% ipython --no-banner

In [1]: import numpy as np

In [2]: np.set_printoptions(precision=2, suppress=True, linewidth=140)

In [3]: m1 = np.loadtxt("mat.csv", delimiter=",")

In [4]: m1
Out[4]: 
array([[-0.47,  0.04,  0.42, -0.26,  0.3 ,  0.33,  0.1 ,  0.56, -0.16],
       [-0.04, -0.46, -0.29,  0.23, -0.34, -0.25, -0.1 ,  0.68,  0.03],
       [ 0.12, -0.01, -0.35, -0.08,  0.71, -0.47,  0.24,  0.11, -0.25],
       [-0.39, -0.15, -0.09, -0.39,  0.18, -0.26, -0.55, -0.13,  0.5 ],
       [ 0.39, -0.19, -0.32, -0.7 , -0.12,  0.36, -0.14,  0.06, -0.26],
       [ 0.27, -0.12,  0.63, -0.35, -0.22, -0.58,  0.11,  0.02, -0.08],
       [ 0.54,  0.14,  0.26,  0.27,  0.33,  0.11, -0.6 ,  0.26,  0.07],
       [-0.27, -0.35,  0.11,  0.18,  0.02, -0.05, -0.41, -0.3 , -0.71],
       [-0.16,  0.76, -0.2 , -0.12, -0.29, -0.27, -0.27,  0.19, -0.29]])

In [5]: W = np.array([[-2, -1, 0, -1, 0],
   ...:     [-3, 2, 2, -3, -2],
   ...:     [1, -2, 2, 3, -1],
   ...:     [2, 3, 0, 1, -1],
   ...:     [0, -1, -3, -3, -3],
   ...:     [-1, -1, 0, 2, -2],
   ...:     [-2, 2, 0, -1, 1],
   ...:     [1, 1, 0, -3, 3],
   ...:     [3, 2, 3, 0, -2]])

In [6]: b = np.array([-4, -2, -3, -2, 2])

In [7]: act = np.maximum(m1 @ W + b, 0)

In [8]: act
Out[8]: 
array([[0.  , 0.  , 0.  , 0.  , 2.3 ],
       [0.  , 0.  , 0.  , 0.  , 6.37],
       [0.  , 0.  , 0.  , 0.  , 2.33],
       [0.  , 0.  , 0.  , 0.  , 0.8 ],
       [0.  , 0.  , 0.  , 0.  , 3.59],
       [0.  , 0.  , 0.  , 0.  , 4.09],
       [0.  , 0.  , 0.  , 0.  , 0.05],
       [0.  , 0.  , 0.  , 0.99, 2.55],
       [0.  , 0.  , 0.  , 0.  , 3.1 ]])

In [9]: basis = np.array([[1, -3], [-2, -3], [-1, 2], [1, 3], [2, 3]])

In [10]: (act @ basis).round(6).argmax(axis=1)
Out[10]: array([1, 1, 1, 1, 1, 1, 1, 1, 1])

In [11]: W @ basis
Out[11]: 
array([[ -1,   6],
       [-16,  -8],
       [  4,  13],
       [ -5, -15],
       [ -4, -21],
       [ -1,   6],
       [ -5,   0],
       [  2,  -6],
       [ -8, -15]])

In [12]: Y = np.array([[0, -1, 2, 0, 1, -3, -1, 3, 0, -1],
    ...:     [0, 3, -3, -3, -3, 0, 2, 1, 2, -1],
    ...:     [-3, 0, 1, 0, 0, 3, -2, 3, -3, 2],
    ...:     [-3, 2, -2, 1, 2, -2, -3, 3, -1, -3],
    ...:     [-2, 2, 0, 0, -1, 0, 2, 0, -3, -3],
    ...:     [3, -1, -3, 3, 2, 1, -2, 1, 2, 2],
    ...:     [0, 1, 3, -2, 3, -1, -1, -3, -2, -1],
    ...:     [-3, 0, -3, 2, 1, -2, -1, 1, 1, -1],
    ...:     [1, 0, -1, -2, -3, 0, 1, -1, 3, 1],
    ...:     [-3, 2, -2, -3, -2, 1, 3, 2, 0, 1]])

In [13]: A = np.tril(Y)

In [14]: A
Out[14]: 
array([[ 0,  0,  0,  0,  0,  0,  0,  0,  0,  0],
       [ 0,  3,  0,  0,  0,  0,  0,  0,  0,  0],
       [-3,  0,  1,  0,  0,  0,  0,  0,  0,  0],
       [-3,  2, -2,  1,  0,  0,  0,  0,  0,  0],
       [-2,  2,  0,  0, -1,  0,  0,  0,  0,  0],
       [ 3, -1, -3,  3,  2,  1,  0,  0,  0,  0],
       [ 0,  1,  3, -2,  3, -1, -1,  0,  0,  0],
       [-3,  0, -3,  2,  1, -2, -1,  1,  0,  0],
       [ 1,  0, -1, -2, -3,  0,  1, -1,  3,  0],
       [-3,  2, -2, -3, -2,  1,  3,  2,  0,  1]])

In [15]: np.linalg.matrix_rank(A - A[0, 0] * np.eye(10))
Out[15]: np.int64(9)

In [16]: A @ A
Out[16]: 
array([[  0,   0,   0,   0,   0,   0,   0,   0,   0,   0],
       [  0,   9,   0,   0,   0,   0,   0,   0,   0,   0],
       [ -3,   0,   1,   0,   0,   0,   0,   0,   0,   0],
       [  3,   8,  -4,   1,   0,   0,   0,   0,   0,   0],
       [  2,   4,   0,   0,   1,   0,   0,   0,   0,   0],
       [ -1,   6, -12,   6,   0,   1,   0,   0,   0,   0],
       [-12,   5,   7,  -3,  -8,   0,   1,   0,   0,   0],
       [ -8,   7,  -7,   0,  -7,  -3,   0,   1,   0,   0],
       [ 21,  -9,   6, -12,  -4,   1,   3,  -4,   9,   0],
       [ 13,   0,   2,  -5,  13,  -5,  -2,   4,   0,   1]])
